$ python3 -q
>>> import numpy as np
>>> np.set_printoptions(precision=2, suppress=True, linewidth=200)
>>> def tidy(a):
...     return np.round(a, 2) + 0
... 
>>> A = np.array([[1.1, 0.66, -0.22], [-0.9, -0.54, 0.18], [-0.45, -0.27, 0.09]])
>>> # looks like rank 1
>>> t3 = np.stack([A, 4 * A, A[::-1]])
>>> np.linalg.matrix_rank(t3.reshape(3, -1))
np.int64(2)
>>> np.linalg.matrix_rank(t3)
array([1, 1, 1])
>>> t3.shape
(3, 3, 3)
>>> [round(float(x), 2) for x in np.linalg.svd(A, compute_uv=False)[:3]]
[1.76, 0.0, 0.0]
>>> tidy(np.linalg.norm(A, 2) / np.linalg.norm(A))
np.float64(1.0)
>>> np.linalg.cond(A) > 100
np.True_
>>> W0 = np.load("w.npy")
>>> W0
array([[0, 0, 0],
       [0, 2, 0],
       [0, 0, 4]])
>>> vec = np.array([-1, 0, -2])
>>> A @ np.ones(3)
array([ 1.54, -1.26, -0.63])
>>> (A @ vec).argmax()
np.int64(1)
>>> tidy((A * vec).sum(axis=1))
array([-0.66,  0.54,  0.27])
>>> A * vec
array([[-1.1 ,  0.  ,  0.44],
       [ 0.9 , -0.  , -0.36],
       [ 0.45, -0.  , -0.18]])
>>> evals, V = np.linalg.eigh(W0)
>>> vec = np.array([2, 2, 1])
>>> tidy(vec @ W0 @ vec / (vec @ vec)), evals[0], evals[-1]
(np.float64(1.33), np.float64(0.0), np.float64(4.0))
>>> (np.sign(V[:, -1].round(6)) == np.sign(V[0, -1].round(6))).astype(int)
array([1, 1, 0])
>>> rng = np.random.default_rng(327)
>>> z = rng.permutation(3)
>>> z
array([1, 0, 2])
>>> Y = W0[z][:, z]
>>> Y
array([[2, 0, 0],
       [0, 0, 0],
       [0, 0, 4]])
>>> E = np.loadtxt("mat.csv", delimiter=",")
>>> E
array([[-2.,  2.,  0.,  4., -4.,  0.],
       [-2., -2., -1.,  4.,  4.,  2.],
       [-1., -1.,  2.,  2.,  2., -4.],
       [-2.,  2.,  0.,  2., -2.,  0.],
       [-2., -2., -1.,  2.,  2.,  1.],
       [-1., -1.,  2.,  1.,  1., -2.]])
>>> z = rng.permutation(6)
>>> z
array([3, 0, 1, 5, 2, 4])
>>> Y = E[z][:, z]
>>> tidy(np.sort(np.abs(np.linalg.eigvals(Y))))
array([2.28, 2.28, 2.96, 2.96, 2.96, 2.96])
>>> tidy(np.linalg.det(Y)), tidy(np.linalg.det(E[z]))
(np.float64(400.0), np.float64(-400.0))
>>> F = np.load("out14.npy")
>>> F
array([[2, 3, 0, 3, 2],
       [2, 1, 2, 2, 3],
       [3, 1, 0, 2, 3],
       [0, 1, 3, 3, 0],
       [6, 5, 4, 7, 8]])
>>> Uu, sigma, Vh = np.linalg.svd(F)
>>> tidy(sigma)
array([16.12,  3.75,  2.31,  0.87,  0.  ])
>>> np.argmax(sigma[:-1] / (sigma[1:] + 1e-6)) + 1
np.int64(4)
>>> Y = Uu[:, :4] @ np.diag(sigma[:4]) @ Vh[:4]
>>> tidy(np.linalg.norm(F - Y, 2)), tidy(sigma[4])
(np.float64(0.0), np.float64(0.0))
>>> np.linalg.matrix_rank(F, rtol=0.05)
np.int64(4)
>>> np.linalg.matrix_rank(Y)
np.int64(4)
